% ipython --no-banner

In [1]: import numpy as np

In [2]: np.set_printoptions(precision=4, suppress=True, linewidth=140, floatmode="fixed")

In [3]: tidy = lambda a: np.round(a, 4) + 0

In [4]: arr = np.load("sample4.npy")

In [5]: print(arr)
[[  0.9642  -1.2731  -1.2589  -0.1436   0.9650  -1.6383  -0.7856]
 [-17.2289   8.6448  29.1822  13.8888   6.6393  12.5990  12.9730]
 [-14.0482   3.1645  25.1141  14.1834  12.2412   6.1689  10.8853]
 [ 10.8783  -5.6033 -17.9762  -8.7854  -4.4969  -8.9095  -8.9117]
 [-11.1409   5.0247  19.0628   9.8823   5.7564   8.1035   8.7011]
 [  9.5163  -4.4922 -15.9097  -7.8109  -4.4336  -7.0698  -7.6302]
 [  3.3291   0.0770  -6.3085  -4.0455  -4.2949  -0.5018  -2.5158]
 [ 12.3829  -4.0286 -21.5728 -11.8910  -9.1856  -7.4809 -10.0820]
 [ -6.8235   2.2875  11.4225   6.5521   5.4623   4.9897   6.3190]
 [ -4.2672   2.1099   6.3785   3.2363   2.4375   4.2870   4.5535]
 [  3.5529  -2.2003  -6.3255  -2.6808  -0.2621  -2.3971  -1.9143]
 [ -7.7398   4.4059  13.0197   6.0987   2.1938   6.3262   5.7543]
 [ -2.9084   3.6381   4.1379   0.6828  -2.7555   4.3898   1.9994]
 [  3.4084  -3.0612  -5.1116  -1.6518   0.8978  -4.1822  -2.7759]
 [-12.9248   6.5770  22.0469  10.2963   4.3697   8.9284   9.0865]
 [-15.5319   5.5539  26.9886  14.3752  10.1061   9.2136  11.9513]
 [-11.4688   2.7812  20.5990  11.7393   9.7190   5.2552   8.6930]
 [  0.2983  -0.2203  -0.5307  -0.2670   0.0622  -0.2019  -0.0712]
 [-14.2132   4.4914  24.9442  13.4015  10.1042   7.5802  10.8683]
 [ 18.7767  -8.9922 -31.7301 -15.5073  -8.1837 -13.5759 -14.4123]
 [ 10.6186  -3.7252 -18.6276 -10.1208  -7.1706  -6.3385  -8.1757]
 [  6.0352  -3.4543 -10.3240  -4.4548  -1.2176  -4.3406  -4.0392]]

In [6]: G = np.cov(arr, rowvar=False)

In [7]: print(tidy(np.median(arr, axis=0)))
[-1.3050  1.0934  1.8036  0.2696  0.9314  2.0426  0.9641]

In [8]: print(np.argsort(-arr.std(axis=0).round(6), kind="stable"))
[2 0 3 6 5 4 1]

In [9]: print(tidy(np.polyfit(arr[:, 1], arr[:, 4], 1)))
[1.0653 0.7493]

In [10]: print(np.argwhere(np.triu(np.abs(np.corrcoef(arr.T)) > 0.8, 1)))
[[0 1]
 [0 2]
 [0 3]
 [0 4]
 [0 5]
 [0 6]
 [1 2]
 [1 3]
 [1 5]
 [1 6]
 [2 3]
 [2 4]
 [2 5]
 [2 6]
 [3 4]
 [3 5]
 [3 6]
 [4 5]
 [4 6]
 [5 6]]

In [11]: B = arr / np.sqrt((arr ** 2).mean(axis=1, keepdims=True))

In [12]: print(tidy(B[6]))
[ 0.9169  0.0212 -1.7375 -1.1142 -1.1829 -0.1382 -0.6929]

In [13]: W2 = arr[[8, 3]].astype(float)

In [14]: for _ in range(6):
    ...:     idx = np.linalg.norm(arr[:, None] - W2, axis=-1).argmin(axis=1)
    ...:     W2 = np.array([arr[idx == j].mean(axis=0) for j in range(2)])
    ...: 

In [15]: print(idx)
[1 0 0 1 0 1 1 1 0 0 1 0 0 1 0 0 0 1 0 1 1 1]

In [16]: print(np.bincount(idx))
[11 11]

In [17]: print(tidy(W2[1] - W2[0]))
[ 18.0051  -7.7866 -30.7793 -15.6087  -9.4176 -12.2253 -13.9181]

In [18]: B = np.array([[-6, 4, -2, -3, 5, -2, -8, -3, 0, -7],
    ...:     [-5, -2, 7, -6, 7, 2, 8, 9, 3, 3],
    ...:     [2, -5, -7, -5, 2, 1, 8, -8, 1, 3],
    ...:     [7, -3, 2, 5, 5, -1, -9, 2, 2, 6],
    ...:     [3, 4, -1, 5, 2, -6, -6, -1, 0, -6],
    ...:     [7, -3, -8, -6, 9, 3, -7, -5, 0, 2],
    ...:     [7, -1, -9, 8, 1, 8, -4, 9, 8, -8],
    ...:     [-3, -3, -4, -9, -9, -9, -1, 0, 6, 3],
    ...:     [5, -4, 8, 0, -6, 2, 2, 1, -4, -6],
    ...:     [0, 4, 3, 7, 4, 7, -3, -5, -5, -5]])

In [19]: mat = B + B.T

In [20]: print(mat)
[[-12  -1   0   4   8   5  -1  -6   5  -7]
 [ -1  -4   2  -9  11  -1   7   6  -1   7]
 [  0   2 -14  -3   1  -7  -1 -12   9   6]
 [  4  -9  -3  10  10  -7  -1  -7   2  13]
 [  8  11   1  10   4   3  -5 -10  -6  -2]
 [  5  -1  -7  -7   3   6   1 -14   2   9]
 [ -1   7  -1  -1  -5   1  -8   8  10 -11]
 [ -6   6 -12  -7 -10 -14   8   0   7  -2]
 [  5  -1   9   2  -6   2  10   7  -8 -11]
 [ -7   7   6  13  -2   9 -11  -2 -11 -10]]

In [21]: U, sig, Vt = np.linalg.svd(mat, full_matrices=False)

In [22]: print(np.allclose(U * sig @ Vt, mat))
True

In [23]: print(tidy(Vt @ Vt.T))
[[1.0000 0.0000 0.0000 0.0000 0.0000 0.0000 0.0000 0.0000 0.0000 0.0000]
 [0.0000 1.0000 0.0000 0.0000 0.0000 0.0000 0.0000 0.0000 0.0000 0.0000]
 [0.0000 0.0000 1.0000 0.0000 0.0000 0.0000 0.0000 0.0000 0.0000 0.0000]
 [0.0000 0.0000 0.0000 1.0000 0.0000 0.0000 0.0000 0.0000 0.0000 0.0000]
 [0.0000 0.0000 0.0000 0.0000 1.0000 0.0000 0.0000 0.0000 0.0000 0.0000]
 [0.0000 0.0000 0.0000 0.0000 0.0000 1.0000 0.0000 0.0000 0.0000 0.0000]
 [0.0000 0.0000 0.0000 0.0000 0.0000 0.0000 1.0000 0.0000 0.0000 0.0000]
 [0.0000 0.0000 0.0000 0.0000 0.0000 0.0000 0.0000 1.0000 0.0000 0.0000]
 [0.0000 0.0000 0.0000 0.0000 0.0000 0.0000 0.0000 0.0000 1.0000 0.0000]
 [0.0000 0.0000 0.0000 0.0000 0.0000 0.0000 0.0000 0.0000 0.0000 1.0000]]

In [24]: print(tidy(np.cumsum(sig ** 2) / np.sum(sig ** 2)))
[0.3506 0.5840 0.7596 0.8467 0.9070 0.9539 0.9776 0.9991 0.9998 1.0000]

In [25]: print(tidy(np.abs(Vt[0])))
[0.0655 0.1832 0.4489 0.3190 0.1593 0.3334 0.1882 0.2859 0.3452 0.5347]

In [26]: print(tidy(sig))
[42.1604 34.4007 29.8403 21.0048 17.4938 15.4134 10.9736 10.4419  1.8595  0.9684]

In [27]: print(tidy(sig / sig[0]))
[1.0000 0.8159 0.7078 0.4982 0.4149 0.3656 0.2603 0.2477 0.0441 0.0230]

In [28]: B = np.linalg.inv(mat)

In [29]: print(tidy(np.linalg.inv(B)))
[[-12.0000  -1.0000   0.0000   4.0000   8.0000   5.0000  -1.0000  -6.0000   5.0000  -7.0000]
 [ -1.0000  -4.0000   2.0000  -9.0000  11.0000  -1.0000   7.0000   6.0000  -1.0000   7.0000]
 [  0.0000   2.0000 -14.0000  -3.0000   1.0000  -7.0000  -1.0000 -12.0000   9.0000   6.0000]
 [  4.0000  -9.0000  -3.0000  10.0000  10.0000  -7.0000  -1.0000  -7.0000   2.0000  13.0000]
 [  8.0000  11.0000   1.0000  10.0000   4.0000   3.0000  -5.0000 -10.0000  -6.0000  -2.0000]
 [  5.0000  -1.0000  -7.0000  -7.0000   3.0000   6.0000   1.0000 -14.0000   2.0000   9.0000]
 [ -1.0000   7.0000  -1.0000  -1.0000  -5.0000   1.0000  -8.0000   8.0000  10.0000 -11.0000]
 [ -6.0000   6.0000 -12.0000  -7.0000 -10.0000 -14.0000   8.0000   0.0000   7.0000  -2.0000]
 [  5.0000  -1.0000   9.0000   2.0000  -6.0000   2.0000  10.0000   7.0000  -8.0000 -11.0000]
 [ -7.0000   7.0000   6.0000  13.0000  -2.0000   9.0000 -11.0000  -2.0000 -11.0000 -10.0000]]

In [30]: print((np.abs(B) > 1e-9).astype(int))
[[1 1 1 1 1 1 1 1 1 1]
 [1 1 1 1 1 1 1 1 1 1]
 [1 1 1 1 1 1 1 1 1 1]
 [1 1 1 1 1 1 1 1 1 1]
 [1 1 1 1 1 1 1 1 1 1]
 [1 1 1 1 1 1 1 1 1 1]
 [1 1 1 1 1 1 1 1 1 1]
 [1 1 1 1 1 1 1 1 1 1]
 [1 1 1 1 1 1 1 1 1 1]
 [1 1 1 1 1 1 1 1 1 1]]

In [31]: print(np.allclose(B, mat.T))
False

In [32]: print(tidy(np.linalg.det(mat) * np.linalg.det(B)))
1.0

In [33]: evals, V = np.linalg.eigh(mat)

In [34]: print(tidy(np.linalg.eigvalsh(mat + 2 * np.eye(10))))
[-40.1604 -27.8403 -19.0048 -13.4134   0.1405   2.9684  12.4419  12.9736  19.4938  36.4007]

In [35]: print((evals > 1e-8).sum(), (evals < -1e-8).sum())
5 5

In [36]: print(tidy(V.T @ mat @ V))
[[-42.1604   0.0000   0.0000   0.0000   0.0000   0.0000   0.0000   0.0000   0.0000   0.0000]
 [  0.0000 -29.8403   0.0000   0.0000   0.0000   0.0000   0.0000   0.0000   0.0000   0.0000]
 [  0.0000   0.0000 -21.0048   0.0000   0.0000   0.0000   0.0000   0.0000   0.0000   0.0000]
 [  0.0000   0.0000   0.0000 -15.4134   0.0000   0.0000   0.0000   0.0000   0.0000   0.0000]
 [  0.0000   0.0000   0.0000   0.0000  -1.8595   0.0000   0.0000   0.0000   0.0000   0.0000]
 [  0.0000   0.0000   0.0000   0.0000   0.0000   0.9684   0.0000   0.0000   0.0000   0.0000]
 [  0.0000   0.0000   0.0000   0.0000   0.0000   0.0000  10.4419   0.0000   0.0000   0.0000]
 [  0.0000   0.0000   0.0000   0.0000   0.0000   0.0000   0.0000  10.9736   0.0000   0.0000]
 [  0.0000   0.0000   0.0000   0.0000   0.0000   0.0000   0.0000   0.0000  17.4938   0.0000]
 [  0.0000   0.0000   0.0000   0.0000   0.0000   0.0000   0.0000   0.0000   0.0000  34.4007]]

In [37]: print(np.unique(evals.round(6) + 0, return_counts=True)[1])
[1 1 1 1 1 1 1 1 1 1]

In [38]: print(tidy(np.abs(V[:, -1])))
[0.1497 0.0620 0.0698 0.4419 0.4393 0.2744 0.3008 0.5243 0.2288 0.2961]

In [39]: O, V = np.linalg.qr(mat[:, :4])[0], np.linalg.qr(mat[:, 4:])[0]

In [40]: sig = np.linalg.svd(O.T @ V, compute_uv=False)

In [41]: print(tidy(sig))
[0.9969 0.9936 0.6942 0.4716]

In [42]: print((sig > 0.9).sum())
2

In [43]: print(tidy(np.linalg.norm(O @ O.T - V @ V.T, 2)))
1.0

In [44]: data = np.loadtxt("arr.csv", delimiter=",")

In [45]: print(data)
[[ -0.8000  -0.1000  -0.5000   0.1000  -0.4000   0.3000  -1.4718   1.1000]
 [  0.2000  -0.3000  -0.7000   0.9000   1.2000  -1.3000   4.7855   0.6000]
 [  1.4000   0.6000  -1.2000   0.5000   2.1000   0.5000   8.5100   1.9000]
 [  0.1000   0.5000   1.1000   0.0000  -0.8000  -0.3000  -3.3420  -0.5000]
 [ -0.6000  -1.4000  -0.3000  -1.5000  -0.9000   0.3000  -3.3358  -0.4000]
 [  0.3000  -0.5000  -0.6000   2.4000  -2.8000  -1.2000 -11.2675   0.6000]
 [ -0.6000   0.6000   0.4000   0.8000   1.3000   0.3000   5.2703  -0.1000]
 [  1.1000   1.3000   0.5000   0.8000   0.5000  -0.4000   2.0213  -0.6000]
 [ -0.1000   1.1000  -0.1000  -0.1000   0.0000   0.4000   0.0225  -1.2000]
 [ -1.1000  -0.8000  -0.2000   0.8000  -0.8000  -1.0000  -3.2525   0.7000]
 [ -1.1000   0.2000  -1.8000   0.0000  -0.7000   0.6000  -2.8404   2.8000]
 [ -0.2000  -0.8000  -0.2000  -0.6000   1.1000  -0.1000   4.5000   0.8000]
 [  0.0000  -0.9000   2.0000   0.3000   0.8000   1.0000   3.2204   0.0000]
 [ -0.6000  -0.4000  -0.2000  -1.3000  -0.4000  -0.9000  -1.7135   0.7000]
 [  1.5000   0.0000   0.2000   0.0000   0.2000   2.8000   0.7620   0.7000]
 [  0.2000  -0.3000  -1.9000  -0.6000  -1.8000  -1.0000  -7.1712  -1.3000]
 [ -0.6000   0.0000   0.3000  -1.3000  -0.2000  -0.3000  -0.6451   0.1000]
 [ -0.3000   0.3000  -0.5000  -0.5000   0.0000   0.9000  -0.1004  -1.0000]
 [  1.0000   0.1000   0.5000  -1.3000  -0.1000   0.4000  -0.4175  -0.4000]
 [ -0.9000  -0.4000   0.0000  -1.1000  -1.2000  -0.2000  -4.8350  -1.0000]
 [ -0.8000   2.0000  -0.6000   0.5000   1.2000  -0.6000   4.7832  -1.3000]
 [  0.3000   0.4000   0.9000  -0.4000   0.0000   0.9000  -0.0581  -0.7000]
 [  1.0000   1.2000  -0.4000   1.0000   0.2000   0.1000   0.7974   0.8000]
 [ -1.0000   0.1000  -0.5000  -0.8000   1.3000  -0.1000   4.8946   1.1000]
 [  1.1000  -1.4000   0.5000   1.4000  -0.9000   0.7000  -3.6594   0.1000]
 [  0.6000   0.0000   0.2000  -1.1000   0.7000   1.0000   2.8910   0.2000]
 [ -0.1000  -0.7000   0.7000  -1.1000  -1.2000   0.1000  -4.8373   2.5000]
 [ -0.6000   1.4000  -1.9000   1.2000   0.2000  -0.6000   0.7743   1.6000]
 [ -0.5000   2.2000   0.1000  -1.0000  -0.8000   1.0000  -3.3481  -0.4000]
 [  0.2000  -0.1000  -1.3000  -0.1000   1.6000  -0.4000   6.5309   0.2000]
 [ -0.4000  -0.8000   0.4000  -0.6000  -0.6000  -0.1000  -2.3679   0.5000]]

In [46]: U, sig, Vt = np.linalg.svd(data)

In [47]: print(np.argmax(sig[:-1] / (sig[1:] + 1e-6)) + 1)
7

In [48]: print(tidy(sig))
[24.4425  6.5572  5.7524  5.2987  4.6882  3.4957  2.7236  0.1277]

In [49]: B = U[:, :7] @ np.diag(sig[:7]) @ Vt[:7]

In [50]: print(tidy(np.abs(data - B).max()))
0.0754

In [51]: print(tidy(np.linalg.norm(data - B) / np.linalg.norm(data)))
0.0047

In [52]: print(np.linalg.matrix_rank(data, rtol=0.05))
7

In [53]: print(np.linalg.matrix_rank(B))
7

In [54]: print([round(float(x), 4) for x in np.linalg.svd(data, compute_uv=False)[:3]])
[24.4425, 6.5572, 5.7524]

In [55]: print(np.linalg.matrix_rank(data, rtol=0.1))
7

In [56]: print(tidy(np.linalg.norm(data, 2) / np.linalg.norm(data)))
0.8966

In [57]: M = np.load("m.npy")

In [58]: print(M)
[[ 0.5000  1.0000 -1.8000 -2.1000 -2.1000 -0.4000 -0.6000 -0.7000 -0.6000 -1.6000 -0.8000]
 [ 0.3000 -0.2000  0.5000 -0.3000 -0.9000 -0.8000 -0.7000  0.9000 -0.8000  1.3000  1.5000]
 [ 0.5000 -1.2000  1.6000 -1.0000 -0.7000  0.2000 -1.4000  2.3000 -1.2000  0.4000 -0.2000]
 [-0.0188 -0.4587  0.6693 -0.4343 -0.9270 -0.8724 -0.3465  1.1332 -0.9962  1.1606  1.2020]]

In [59]: rng = np.random.default_rng(550)

In [60]: B = M + rng.integers(-2, 3, (4, 3)) @ rng.integers(-2, 3, (3, 11))

In [61]: print(tidy(B))
[[-1.5000  1.0000 -2.8000 -5.1000  5.9000  0.6000  1.4000 -5.7000  1.4000 -3.6000 -4.8000]
 [-1.7000  1.8000  0.5000 -2.3000  7.1000  1.2000 -0.7000 -3.1000  5.2000  3.3000 -2.5000]
 [ 4.5000  2.8000  5.6000  1.0000  1.3000  0.2000 -0.4000  2.3000  2.8000  0.4000  1.8000]
 [-6.0188 -2.4587 -3.3307 -6.4343 11.0730  1.1276  1.6535 -6.8668  1.0038 -0.8394 -6.7980]]

In [62]: print(np.linalg.matrix_rank(B - M, tol=1e-8))
3

In [63]: print(tidy(np.linalg.svd(B - M, compute_uv=False)))
[24.8257 10.3938  4.0809  0.0000]

In [64]: print(np.abs(B - M).sum(axis=1))
[30.0000 32.0000 23.0000 54.0000]

In [65]: B = np.array([[3, 2, 0],
    ...:     [3, 0, 0],
    ...:     [2, 3, 2],
    ...:     [1, 0, 0],
    ...:     [0, 0, 3],
    ...:     [2, 1, 1],
    ...:     [3, 3, 1],
    ...:     [1, 2, 1],
    ...:     [1, 0, 2],
    ...:     [3, 3, 1],
    ...:     [3, 0, 1]])

In [66]: print(tidy(np.einsum("ik,kj->ji", M, B)))
[[-12.3000   5.8000  -2.0000   3.9123]
 [-12.8000   4.9000   7.6000   5.8066]
 [-15.2000  -1.1000   0.0000  -1.1579]]

In [67]: print(np.linalg.matrix_rank(M @ B))
3

In [68]: print(np.vstack([M, B.T]).shape)
(7, 11)

In [69]: print(np.linalg.matrix_rank(np.vstack([M, B.T])))
7

In [70]: print(tidy(np.einsum("ij,ij->i", M, M)))
[17.8800  7.8000 14.6700  7.6562]

In [71]: print(tidy(M @ B))
[[-12.3000 -12.8000 -15.2000]
 [  5.8000   4.9000  -1.1000]
 [ -2.0000   7.6000   0.0000]
 [  3.9123   5.8066  -1.1579]]

In [72]: print(tidy(np.einsum("ij->j", M)))
[ 1.2812 -0.8587  0.9693 -3.8343 -4.6270 -1.8724 -3.0465  3.6332 -3.5962  1.2606  1.7020]

In [73]: print(tidy(np.einsum("ik,kj->ij", M, B)))
[[-12.3000 -12.8000 -15.2000]
 [  5.8000   4.9000  -1.1000]
 [ -2.0000   7.6000   0.0000]
 [  3.9123   5.8066  -1.1579]]
